% python3 -q
>>> import numpy as np
>>> import numpy.linalg as la
>>> np.set_printoptions(suppress=True, linewidth=200)
>>> feats = np.loadtxt("mat.csv", delimiter=",")
>>> feats.round(2) + 0
array([[-0.36, -0.28,  0.7 , -0.45, -0.16, -0.27,  0.04],
       [-0.17, -0.15, -0.21,  0.36, -0.21, -0.69, -0.51],
       [-0.45,  0.6 ,  0.09,  0.03, -0.42,  0.36, -0.36],
       [-0.64, -0.1 , -0.52, -0.11, -0.1 , -0.08,  0.53],
       [-0.06, -0.7 ,  0.  ,  0.28, -0.36,  0.52, -0.14],
       [ 0.17, -0.13, -0.43, -0.76, -0.11,  0.07, -0.41],
       [ 0.45,  0.13, -0.01, -0.03, -0.78, -0.19,  0.38]])
>>> la.norm(feats, axis=1).argmax()
np.int64(0)
>>> np.round(la.norm(feats, 1), 2), np.round(la.norm(feats, np.inf), 2)
(np.float64(2.36), np.float64(2.3))
>>> round(la.norm(feats[1] - feats[0]), 2)
np.float64(1.41)
>>> M = np.loadtxt("out11.csv", delimiter=",")
>>> M
array([[2., 0., 0.],
       [0., 1., 0.],
       [0., 0., 3.]])
>>> # splits into 3 blocks
>>> q, R = la.qr(M)
>>> q @ R
array([[2., 0., 0.],
       [0., 1., 0.],
       [0., 0., 3.]])
>>> q.T @ q
array([[1., 0., 0.],
       [0., 1., 0.],
       [0., 0., 1.]])
>>> R
array([[2., 0., 0.],
       [0., 1., 0.],
       [0., 0., 3.]])
>>> abs(R[0, 0]), np.round(la.norm(M[:, 0]), 2)
(np.float64(2.0), np.float64(2.0))
>>> np.abs(np.diag(R))
array([2., 1., 3.])
>>> q.shape, R.shape
((3, 3), (3, 3))
>>> np.trace(q @ q.T)
np.float64(3.0)
>>> mat = np.loadtxt("m.csv", delimiter=",")
>>> mat
array([[8., 9., 8., 8., 0., 5., 7., 3., 2.],
       [0., 3., 1., 6., 7., 6., 0., 0., 2.],
       [0., 0., 4., 0., 6., 8., 6., 5., 0.],
       [0., 0., 0., 6., 1., 4., 9., 0., 9.],
       [0., 0., 0., 0., 7., 2., 4., 5., 2.],
       [0., 0., 0., 0., 0., 1., 4., 8., 1.],
       [0., 0., 0., 0., 0., 0., 1., 2., 1.],
       [0., 0., 0., 0., 0., 0., 0., 7., 7.],
       [0., 0., 0., 0., 0., 0., 0., 0., 6.]])
>>> np.round(np.sort(la.eigvals(mat)), 2)
array([1., 1., 3., 4., 6., 6., 7., 7., 8.])
>>> np.prod(np.diag(mat)), round(la.det(mat), 2)
(np.float64(169344.0), np.float64(169344.0))
